In [1]: import numpy as np

In [2]: import numpy.linalg as la

In [3]: np.set_printoptions(suppress=True, linewidth=140)

In [4]: feats = np.loadtxt("block17.csv", delimiter=",")

In [5]: feats
Out[5]: 
array([[ 4.337,  1.236,  1.048,  1.208,  1.45 ],
       [ 2.524,  1.272,  3.025, -2.207,  1.729],
       [-1.313, -0.854,  2.822,  1.877, -3.326],
       [-2.988, -0.032,  3.629, -1.468, -0.863],
       [ 0.244,  3.515,  2.617, -1.779,  1.604],
       [-0.129, -4.261, -1.484, -0.42 , -2.108],
       [ 3.278, -0.973, -3.069, -1.638, -1.099],
       [-2.146,  2.308, -2.597, -2.47 , -1.492],
       [ 2.635,  2.985,  1.072,  2.774, -0.554],
       [-3.064,  0.554, -1.201, -2.395, -2.851],
       [ 0.14 ,  0.124, -3.273, -2.619,  2.72 ],
       [ 1.621, -3.338, -0.101, -0.969,  3.207],
       [ 2.871, -2.662, -1.578,  0.893, -2.526],
       [ 0.523, -2.957,  2.605, -0.511,  2.989],
       [ 2.417, -4.086, -0.515, -1.355, -0.599],
       [-2.248,  3.49 , -0.305,  2.669,  0.743],
       [ 0.09 , -2.421, -0.534, -1.499,  4.074],
       [ 1.794, -2.047,  0.857, -4.074, -0.509],
       [-1.881, -1.855, -3.279,  2.017,  1.79 ],
       [ 0.164,  0.594, -1.134, -1.179, -4.684],
       [ 2.906, -2.592,  2.485, -1.914,  0.035],
       [ 1.839,  3.025, -2.63 , -1.234, -2.007],
       [ 2.828, -0.651,  0.92 ,  3.258, -2.262],
       [ 2.213, -2.884,  0.323,  1.58 ,  3.031],
       [ 3.271,  1.519,  2.103,  0.168,  2.746]])

In [6]: B = feats / la.norm(feats, axis=1, keepdims=True)

In [7]: G = B @ B.T

In [8]: np.argwhere(np.triu(np.abs(G) > 0.95, 1))
Out[8]: array([], shape=(0, 2), dtype=int64)

In [9]: (G - 2 * np.eye(25)).round(6).argmax(axis=1)
Out[9]: array([24, 24,  3,  2,  1, 14, 12,  9,  0,  7, 16, 16, 14, 11,  5,  8, 11, 20, 16,  9, 17, 19, 12, 11,  0])

In [10]: x0 = np.array([-4, -7, -4, 9, -7])

In [11]: feats @ np.eye(5)[4]
Out[11]: 
array([ 1.45 ,  1.729, -3.326, -0.863,  1.604, -2.108, -1.099, -1.492, -0.554, -2.851,  2.72 ,  3.207, -2.526,  2.989, -0.599,  0.743,
        4.074, -0.509,  1.79 , -4.684,  0.035, -2.007, -2.262,  3.031,  2.746])

In [12]: la.norm(feats @ x0) <= la.norm(feats, 2) * la.norm(x0) + 1e-9
Out[12]: np.True_
